$ python3 -q
>>> import numpy as np
>>> np.set_printoptions(precision=3, suppress=True, linewidth=100, legacy="1.25")
>>> rnd = lambda a: np.round(a, 3) + 0
>>> X = np.load("out19.npy")
>>> print(X)
[[7 3 2]
 [0 7 4]
 [0 0 9]]
>>> B = X[0, 0] * X[1:] - np.outer(X[1:, 0], X[0])
>>> print(B)
[[ 0 49 28]
 [ 0  0 63]]
>>> print(np.flatnonzero(~B.round(6).any(axis=1)))
[]
>>> print(X[:, 0] / X[0, 0])
[1. 0. 0.]
>>> print(np.abs(B).max())
63
>>> print(rnd(np.linalg.svd(B, compute_uv=False)))
[73.376 42.071]
>>> print(np.count_nonzero(B))
3
>>> print(B.shape)
(2, 3)
>>> print(B.sum(axis=0))
[ 0 49 91]
>>> print(B - B[0])
[[  0   0   0]
 [  0 -49  35]]
>>> print(np.unravel_index(np.abs(B).argmax(), B.shape))
(1, 2)
>>> print(B.sum(axis=1))
[77 63]
>>> print(np.diff(B, axis=0))
[[  0 -49  35]]
>>> print(B.mean(axis=0))
[ 0.  24.5 45.5]
>>> A = np.array([[4.0, 1.0, 1.0], [1.0, 4.0, 1.0], [1.0, 1.0, 4.0]])
>>> print(A.sum(axis=1))
[6. 6. 6.]
>>> print(A.sum(axis=0))
[6. 6. 6.]
>>> print(np.linalg.matrix_rank(A))
3
>>> arr = np.loadtxt("case10.csv", delimiter=",")
>>> print(rnd(arr))
[[ 1.305 -1.332  2.35 ]
 [ 0.484 -1.768  2.375]
 [-2.514 -1.592  0.38 ]
 [ 2.654  1.397 -0.066]
 [ 2.174  1.861 -0.9  ]
 [ 1.029  2.106 -1.872]
 [-1.249  1.368 -2.36 ]
 [-0.915  1.564 -2.391]
 [-2.017 -1.938  1.084]
 [ 1.819 -0.94   2.193]
 [-0.159 -1.983  2.245]
 [ 2.212  1.839 -0.851]
 [-2.075 -1.912  1.019]
 [ 2.49   1.619 -0.426]
 [ 2.798  0.766  0.764]
 [ 2.601  0.047  1.495]
 [ 2.797  0.752  0.781]
 [ 2.649  0.153  1.399]
 [-1.657 -2.05   1.431]
 [ 0.336  2.024 -2.189]
 [ 2.717  0.334  1.226]
 [ 1.645 -1.085  2.262]
 [-2.28  -1.795  0.759]
 [ 2.621  0.091  1.456]
 [-2.629 -1.44   0.132]
 [-2.628 -0.104 -1.444]]
>>> basis = arr[[0, 4]].astype(float)
>>> for _ in range(7):
...     z = np.linalg.norm(arr[:, None] - basis, axis=-1).argmin(axis=1)
...     basis = np.array([arr[z == j].mean(axis=0) for j in range(2)])
... 
>>> print(z)
[0 0 0 1 1 1 1 1 0 0 0 1 0 1 1 0 1 0 0 1 0 0 0 0 0 1]
>>> print(rnd(basis[1] - basis[0]))
[ 0.896  2.528 -2.45 ]
>>> print(np.bincount(z))
[15 11]
